$ ipython --no-banner

In [1]: import numpy as np

In [2]: np.set_printoptions(suppress=True, linewidth=200)

In [3]: def rnd(a):
   ...:     return np.round(a, 2) + 0
   ...: 

In [4]: E = np.load("sample9.npy")

In [5]: E
Out[5]: 
array([[ 19., -12.,   8.,   8.,   0.,   8.],
       [-12.,  12.,  -6.,  -6.,   0.,  -6.],
       [  8.,  -6.,   7.,   4.,   0.,   4.],
       [  8.,  -6.,   4.,   7.,   0.,   4.],
       [  0.,   0.,   0.,   0.,   3.,   0.],
       [  8.,  -6.,   4.,   4.,   0.,   7.]])

In [6]: np.argsort(-np.linalg.norm(E, axis=0).round(6), kind="stable")[:3]
Out[6]: array([0, 1, 2])

In [7]: round(np.log10(np.linalg.cond(E)))
Out[7]: 1

In [8]: arr = np.loadtxt("out16.csv", delimiter=",")

In [9]: arr
Out[9]: 
array([[ 0.4, -0.8,  0.2, -0.8, -0.9,  0.4,  0.6, -0.6, -1.2, -1.2],
       [ 0.9,  0. , -0.6,  1.4,  0.6,  0.2, -1.6, -1.3,  0.5,  0.6],
       [-1.3, -0.6,  0.7, -0.9, -0.3, -0.2,  1.1,  0.9,  0.5,  0.5],
       [ 1.2,  0.8,  0.6,  0.6,  2.2, -1.1,  1.8, -0.5,  0.2,  0.3],
       [ 0.5, -0.9, -1.5,  1.1,  1.9, -1.3,  0.3,  0.9,  1.3,  1.3],
       [-2.2,  0.9, -1.3,  0.1, -1.3,  0.1, -0.5,  0. ,  0.8,  1.4],
       [-0.6,  0.6, -1.4, -0.5,  1.3,  1.3, -1.2, -1.2, -0.7, -1. ],
       [ 1.8, -2.1,  0.2, -0.9, -0.8, -0.9, -0.8, -0.6,  0.2, -0.7],
       [-0.3,  0.1, -1.6,  0.8,  2.5,  0.3,  1.3, -0.5, -1.1, -1.2],
       [ 0.7, -0.6,  0.6, -0.1,  0.4, -1.2,  0.8,  1. , -0.7,  2.5],
       [ 0.1,  0. ,  1.7,  2.2,  0.6,  0.8, -0.2,  0.6, -0.5,  0.4],
       [ 0. ,  0.1,  2.1, -1.7,  1.6,  0. ,  1. , -0.6,  1.1,  1. ]])

In [10]: rng = np.random.default_rng(372)

In [11]: labels = rng.permutation(10)

In [12]: out = arr[:, labels] * rng.choice([-1, 1], 10)

In [13]: out
Out[13]: 
array([[-0.6, -0.4, -0.8,  0.4,  0.8, -1.2,  1.2, -0.9,  0.6, -0.2],
       [-1.3, -0.9,  0. ,  0.2, -1.4,  0.6, -0.5,  0.6, -1.6,  0.6],
       [ 0.9,  1.3, -0.6, -0.2,  0.9,  0.5, -0.5, -0.3,  1.1, -0.7],
       [-0.5, -1.2,  0.8, -1.1, -0.6,  0.3, -0.2,  2.2,  1.8, -0.6],
       [ 0.9, -0.5, -0.9, -1.3, -1.1,  1.3, -1.3,  1.9,  0.3,  1.5],
       [ 0. ,  2.2,  0.9,  0.1, -0.1,  1.4, -0.8, -1.3, -0.5,  1.3],
       [-1.2,  0.6,  0.6,  1.3,  0.5, -1. ,  0.7,  1.3, -1.2,  1.4],
       [-0.6, -1.8, -2.1, -0.9,  0.9, -0.7, -0.2, -0.8, -0.8, -0.2],
       [-0.5,  0.3,  0.1,  0.3, -0.8, -1.2,  1.1,  2.5,  1.3,  1.6],
       [ 1. , -0.7, -0.6, -1.2,  0.1,  2.5,  0.7,  0.4,  0.8, -0.6],
       [ 0.6, -0.1,  0. ,  0.8, -2.2,  0.4,  0.5,  0.6, -0.2, -1.7],
       [-0.6, -0. ,  0.1,  0. ,  1.7,  1. , -1.1,  1.6,  1. , -2.1]])

In [14]: Uu, _, VT = np.linalg.svd(arr.T @ out)

In [15]: rnd(Uu @ VT)
Out[15]: 
array([[ 0., -1.,  0.,  0.,  0.,  0.,  0.,  0.,  0.,  0.],
       [ 0.,  0.,  1.,  0.,  0.,  0.,  0.,  0.,  0.,  0.],
       [ 0.,  0.,  0.,  0.,  0.,  0.,  0.,  0.,  0., -1.],
       [ 0.,  0.,  0.,  0., -1.,  0.,  0.,  0.,  0.,  0.],
       [ 0.,  0.,  0.,  0.,  0.,  0.,  0.,  1.,  0.,  0.],
       [ 0.,  0.,  0.,  1.,  0.,  0.,  0.,  0.,  0.,  0.],
       [ 0.,  0.,  0.,  0.,  0.,  0.,  0.,  0.,  1.,  0.],
       [ 1.,  0.,  0.,  0.,  0.,  0.,  0.,  0.,  0.,  0.],
       [ 0.,  0.,  0.,  0.,  0.,  0., -1.,  0.,  0.,  0.],
       [ 0.,  0.,  0.,  0.,  0.,  1.,  0.,  0.,  0.,  0.]])

In [16]: labels
Out[16]: array([7, 0, 1, 5, 3, 9, 8, 4, 6, 2])

In [17]: T = np.stack([arr, -1 * arr, arr[::-1]])

In [18]: T.sum(axis=0)
Out[18]: 
array([[ 0. ,  0.1,  2.1, -1.7,  1.6,  0. ,  1. , -0.6,  1.1,  1. ],
       [ 0.1,  0. ,  1.7,  2.2,  0.6,  0.8, -0.2,  0.6, -0.5,  0.4],
       [ 0.7, -0.6,  0.6, -0.1,  0.4, -1.2,  0.8,  1. , -0.7,  2.5],
       [-0.3,  0.1, -1.6,  0.8,  2.5,  0.3,  1.3, -0.5, -1.1, -1.2],
       [ 1.8, -2.1,  0.2, -0.9, -0.8, -0.9, -0.8, -0.6,  0.2, -0.7],
       [-0.6,  0.6, -1.4, -0.5,  1.3,  1.3, -1.2, -1.2, -0.7, -1. ],
       [-2.2,  0.9, -1.3,  0.1, -1.3,  0.1, -0.5,  0. ,  0.8,  1.4],
       [ 0.5, -0.9, -1.5,  1.1,  1.9, -1.3,  0.3,  0.9,  1.3,  1.3],
       [ 1.2,  0.8,  0.6,  0.6,  2.2, -1.1,  1.8, -0.5,  0.2,  0.3],
       [-1.3, -0.6,  0.7, -0.9, -0.3, -0.2,  1.1,  0.9,  0.5,  0.5],
       [ 0.9,  0. , -0.6,  1.4,  0.6,  0.2, -1.6, -1.3,  0.5,  0.6],
       [ 0.4, -0.8,  0.2, -0.8, -0.9,  0.4,  0.6, -0.6, -1.2, -1.2]])

In [19]: x = np.array([2, -2, 3, 2, 1, -3, 3, 2, -3, -3])

In [20]: rnd(np.einsum("ij,j->i", arr, x))
Out[20]: array([  7.1,  -7.9,   1.3,  12.2,   1.2, -19.6, -11.1,   6.4,   7.4,   7.2,   8.8,  -0.2])

In [21]: x @ arr
Traceback (most recent call last):
  Cell In[21], line 1
    x @ arr
ValueError: matmul: Input operand 1 has a mismatch in its core dimension 0, with gufunc signature (n?,k),(k,m?)->(n?,m?) (size 12 is different from 10)


In [22]: rnd(arr @ np.ones(10))
Out[22]: array([-3.9,  0.7,  0.4,  6.1,  3.6, -2. , -3.4, -4.6,  0.3,  3.4,  5.7,  4.6])

In [23]: np.linalg.norm(arr @ x) <= np.linalg.norm(arr, 2) * np.linalg.norm(x) + 1e-9
Out[23]: np.True_

In [24]: rnd((arr * x).sum(axis=1))
Out[24]: array([  7.1,  -7.9,   1.3,  12.2,   1.2, -19.6, -11.1,   6.4,   7.4,   7.2,   8.8,  -0.2])

In [25]: X = np.load("test17.npy")

In [26]: X
Out[26]: 
array([[ 1,  0,  0,  0,  2,  2,  1],
       [-2,  0,  0,  0, -4, -4, -2],
       [ 3,  0,  0,  0,  6,  6,  3],
       [ 0,  0,  0,  0,  0,  0,  0],
       [-1,  0,  0,  0, -2, -2, -1],
       [ 2,  0,  0,  0,  4,  4,  2],
       [-3,  0,  0,  0, -6, -6, -3],
       [-3,  0,  0,  0, -6, -6, -3],
       [-3,  0,  0,  0, -6, -6, -3]])

In [27]: X.shape
Out[27]: (9, 7)

In [28]: X.sum(axis=1)
Out[28]: array([  6, -12,  18,   0,  -6,  12, -18, -18, -18])

In [29]: np.linalg.matrix_rank(X)
Out[29]: np.int64(1)

In [30]: np.linalg.rank(X)
Traceback (most recent call last):
  Cell In[30], line 1
    np.linalg.rank(X)
AttributeError: module 'numpy.linalg' has no attribute 'rank'


In [31]: X.sum(axis=0)
Out[31]: array([ -6,   0,   0,   0, -12, -12,  -6])

In [32]: rnd(np.linalg.svd(X, compute_uv=False))
Out[32]: array([21.45,  0.  ,  0.  ,  0.  ,  0.  ,  0.  ,  0.  ])

In [33]: np.zeros(9, 7)
Traceback (most recent call last):
  Cell In[33], line 1
    np.zeros(9, 7)
TypeError: Cannot interpret '7' as a data type


In [34]: np.abs(X).max()
Out[34]: np.int64(6)

In [35]: np.unravel_index(np.abs(X).argmax(), X.shape)
Out[35]: (np.int64(2), np.int64(4))

In [36]: X[:, 7]
Traceback (most recent call last):
  Cell In[36], line 1
    X[:, 7]
IndexError: index 7 is out of bounds for axis 1 with size 7


In [37]: rnd(X.mean(axis=0))
Out[37]: array([-0.67,  0.  ,  0.  ,  0.  , -1.33, -1.33, -0.67])

In [38]: X - X[0]
Out[38]: 
array([[ 0,  0,  0,  0,  0,  0,  0],
       [-3,  0,  0,  0, -6, -6, -3],
       [ 2,  0,  0,  0,  4,  4,  2],
       [-1,  0,  0,  0, -2, -2, -1],
       [-2,  0,  0,  0, -4, -4, -2],
       [ 1,  0,  0,  0,  2,  2,  1],
       [-4,  0,  0,  0, -8, -8, -4],
       [-4,  0,  0,  0, -8, -8, -4],
       [-4,  0,  0,  0, -8, -8, -4]])

In [39]: np.count_nonzero(X)
Out[39]: np.int64(32)
